% ipython --no-banner

In [1]: import numpy as np

In [2]: np.set_printoptions(precision=4, suppress=True, linewidth=100, floatmode="fixed")

In [3]: rd = lambda a: np.round(a, 4) + 0

In [4]: E = np.load("block9.npy")

In [5]: E
Out[5]: 
array([[ 20,   0,   2,  -2,  -2,   0,   2,  -1,   1],
       [  0,  -1,   1,  -2,   2,   0,  -1,   0,  -2],
       [  1,   1, -19,  -2,   1,  -2,  -2,   2,   2],
       [ -1,   2,   1,  21,  -2,   1,  -2,   1,   0],
       [ -1,  -1,  -1,   2,  -8,   2,  -1,  -2,   0],
       [  0,  -2,  -1,  -1,   2,   2,   2,  -1,  -2],
       [ -1,  -2,   1,   1,   1,   0, -20,   2,  -2],
       [  0,   1,   0,   1,  -2,   1,   1,   1,  -2],
       [ -1,  -1,   2,   2,  -1,  -2,   1,  -2,  -2]])

In [6]: def softmax(z):
   ...:     e = np.exp(z - z.max(axis=-1, keepdims=True))
   ...:     return e / e.sum(axis=-1, keepdims=True)
   ...: 

In [7]: rd(softmax(10 * E[4]))
Out[7]: array([0.0000, 0.0000, 0.0000, 0.5000, 0.0000, 0.5000, 0.0000, 0.0000, 0.0000])

In [8]: rd(softmax(E[4]))
Out[8]: array([0.0212, 0.0212, 0.0212, 0.4250, 0.0000, 0.4250, 0.0212, 0.0078, 0.0575])

In [9]: scores = E @ E.T / np.sqrt(9)

In [10]: rd(softmax(scores)[4] @ E)
Out[10]: array([-1.0000, -0.9980, -0.9987,  2.0124, -7.9961,  1.9993, -1.0007, -1.9980,  0.0000])

In [11]: Uu, sig, Vh = np.linalg.svd(E)

In [12]: rd(sig)
Out[12]: array([23.8701, 21.3010, 18.8621, 18.2413,  8.7378,  4.6718,  3.5216,  2.7178,  0.0411])

In [13]: np.argmax(sig[:-1] / (sig[1:] + 1e-6)) + 1
Out[13]: np.int64(8)

In [14]: B = Uu[:, :8] @ np.diag(sig[:8]) @ Vh[:8]

In [15]: rd(np.linalg.norm(E - B) / np.linalg.norm(E))
Out[15]: np.float64(0.001)

In [16]: rd(np.linalg.norm(E - B, 2)), rd(sig[8])
Out[16]: (np.float64(0.0411), np.float64(0.0411))

In [17]: B = E ** -1
Traceback (most recent call last):
  Cell In[17], line 1
    B = E ** -1
ValueError: Integers to negative integer powers are not allowed.


In [18]: B = np.linalg.inv(E)

In [19]: rd(np.linalg.cond(E))
Out[19]: np.float64(581.4117)

In [20]: rd(np.linalg.slogdet(E)[0])
Out[20]: np.float64(-1.0)

In [21]: np.allclose(B, E.T)
Out[21]: False

In [22]: rd(E.mean(axis=0))
Out[22]: array([ 1.8889, -0.3333, -1.5556,  2.2222, -1.0000,  0.2222, -2.2222,  0.0000, -0.7778])

In [23]: E.sum(axis=0)
Out[23]: array([ 17,  -3, -14,  20,  -9,   2, -20,   0,  -7])

In [24]: np.diff(E, axis=0)
Out[24]: 
array([[-20,  -1,  -1,   0,   4,   0,  -3,   1,  -3],
       [  1,   2, -20,   0,  -1,  -2,  -1,   2,   4],
       [ -2,   1,  20,  23,  -3,   3,   0,  -1,  -2],
       [  0,  -3,  -2, -19,  -6,   1,   1,  -3,   0],
       [  1,  -1,   0,  -3,  10,   0,   3,   1,  -2],
       [ -1,   0,   2,   2,  -1,  -2, -22,   3,   0],
       [  1,   3,  -1,   0,  -3,   1,  21,  -1,   0],
       [ -1,  -2,   2,   1,   1,  -3,   0,  -3,   0]])

In [25]: E.sum(axis=1)
Out[25]: array([ 20,  -3, -18,  21, -10,  -1, -20,   1,  -4])

In [26]: E.shape
Out[26]: (9, 9)

In [27]: np.zeros(9, 9)
Traceback (most recent call last):
  Cell In[27], line 1
    np.zeros(9, 9)
TypeError: Cannot interpret '9' as a data type


In [28]: np.linalg.matrix_rank(E)
Out[28]: np.int64(9)

In [29]: E - E[0]
Out[29]: 
array([[  0,   0,   0,   0,   0,   0,   0,   0,   0],
       [-20,  -1,  -1,   0,   4,   0,  -3,   1,  -3],
       [-19,   1, -21,   0,   3,  -2,  -4,   3,   1],
       [-21,   2,  -1,  23,   0,   1,  -4,   2,  -1],
       [-21,  -1,  -3,   4,  -6,   2,  -3,  -1,  -1],
       [-20,  -2,  -3,   1,   4,   2,   0,   0,  -3],
       [-21,  -2,  -1,   3,   3,   0, -22,   3,  -3],
       [-20,   1,  -2,   3,   0,   1,  -1,   2,  -3],
       [-21,  -1,   0,   4,   1,  -2,  -1,  -1,  -3]])

In [30]: rd(np.linalg.norm(E))
Out[30]: np.float64(42.7785)

In [31]: E[:, 9]
Traceback (most recent call last):
  Cell In[31], line 1
    E[:, 9]
IndexError: index 9 is out of bounds for axis 1 with size 9


In [32]: rd(np.linalg.svd(E, compute_uv=False))
Out[32]: array([23.8701, 21.3010, 18.8621, 18.2413,  8.7378,  4.6718,  3.5216,  2.7178,  0.0411])

In [33]: B = np.array([[4, 7, -4, 8, 4, -8],
    ...:     [-5, -1, 6, -3, 7, -2],
    ...:     [-4, -3, 8, -8, 9, 1],
    ...:     [0, 7, -9, 9, 0, 5],
    ...:     [2, -3, 3, 7, -4, -2]])

In [34]: A = B.T @ B

In [35]: A
Out[35]: 
array([[  61,   39,  -72,   93,  -63,  -30],
       [  39,  117, -130,  125,    6,  -16],
       [ -72, -130,  206, -174,   86,  -23],
       [  93,  125, -174,  267,  -89,  -35],
       [ -63,    6,   86,  -89,  162,  -29],
       [ -30,  -16,  -23,  -35,  -29,   98]])

In [36]: A.inv()
Traceback (most recent call last):
  Cell In[36], line 1
    A.inv()
AttributeError: 'numpy.ndarray' object has no attribute 'inv'


In [37]: np.allclose(A, A.T)
Out[37]: True

In [38]: np.trace(A)
Out[38]: np.int64(911)

In [39]: np.argsort(-np.linalg.norm(E, axis=0).round(6), kind="stable")[:3]
Out[39]: array([3, 6, 0])

In [40]: rd(np.abs(np.linalg.svd(E)[2][-1]))
Out[40]: array([0.0014, 0.6913, 0.0410, 0.0407, 0.1398, 0.2027, 0.1214, 0.6572, 0.1070])

In [41]: evals, evecs = np.linalg.eigh(A)

In [42]: rd(evecs.T @ evecs)
Out[42]: 
array([[1.0000, 0.0000, 0.0000, 0.0000, 0.0000, 0.0000],
       [0.0000, 1.0000, 0.0000, 0.0000, 0.0000, 0.0000],
       [0.0000, 0.0000, 1.0000, 0.0000, 0.0000, 0.0000],
       [0.0000, 0.0000, 0.0000, 1.0000, 0.0000, 0.0000],
       [0.0000, 0.0000, 0.0000, 0.0000, 1.0000, 0.0000],
       [0.0000, 0.0000, 0.0000, 0.0000, 0.0000, 1.0000]])

In [43]: rd(np.linalg.svd(A, compute_uv=False))
Out[43]: array([567.9643, 173.7342, 121.9017,  42.2555,   5.1442,   0.0000])

In [44]: np.abs(evecs[:, -1]).round(6).argmax()
Out[44]: np.int64(3)

In [45]: evals.sum(), np.trace(A)
Out[45]: (np.float64(911.0), np.int64(911))

In [46]: rd(np.linalg.eigvalsh(A @ A))
Out[46]: array([     0.0000,     26.4633,   1785.5305,  14860.0303,  30183.5853, 322583.3905])

In [47]: Uu, sig, Vh = np.linalg.svd(A)

In [48]: evecs = Vh[:(sig > 1e-8).sum()]

In [49]: rng = np.random.default_rng(977)

In [50]: x = A[5] + 2 * A[3] + rng.integers(2) * np.eye(6)[2]

In [51]: x
Out[51]: array([ 156.0000,  234.0000, -370.0000,  499.0000, -207.0000,   28.0000])

In [52]: np.allclose(evecs.T @ evecs @ x, x)
Out[52]: False

In [53]: feats = np.loadtxt("test13.csv", delimiter=",")

In [54]: feats
Out[54]: 
array([[1.0000, 3.0000, 1.0000, 3.0000],
       [3.0000, 1.0000, 3.0000, 1.0000],
       [1.0000, 3.0000, 1.0000, 3.0000],
       [3.0000, 1.0000, 3.0000, 1.0000]])

In [55]: r0 = np.array([0, 4, 2])

In [56]: np.convolve(feats[3], r0)
Out[56]: array([ 0.0000, 12.0000, 10.0000, 14.0000, 10.0000,  2.0000])

In [57]: np.polyval(r0, feats[3])
Out[57]: array([14.0000,  6.0000, 14.0000,  6.0000])

In [58]: np.cross(feats[3, :3], feats[1, :3])
Out[58]: array([0.0000, 0.0000, 0.0000])

In [59]: np.correlate(feats[3], feats[1], "full")
Out[59]: array([ 3.0000, 10.0000,  9.0000, 20.0000,  9.0000, 10.0000,  3.0000])

In [60]: np.array([np.convolve(row, r0, "same") for row in feats])
Out[60]: 
array([[ 4.0000, 14.0000, 10.0000, 14.0000],
       [12.0000, 10.0000, 14.0000, 10.0000],
       [ 4.0000, 14.0000, 10.0000, 14.0000],
       [12.0000, 10.0000, 14.0000, 10.0000]])
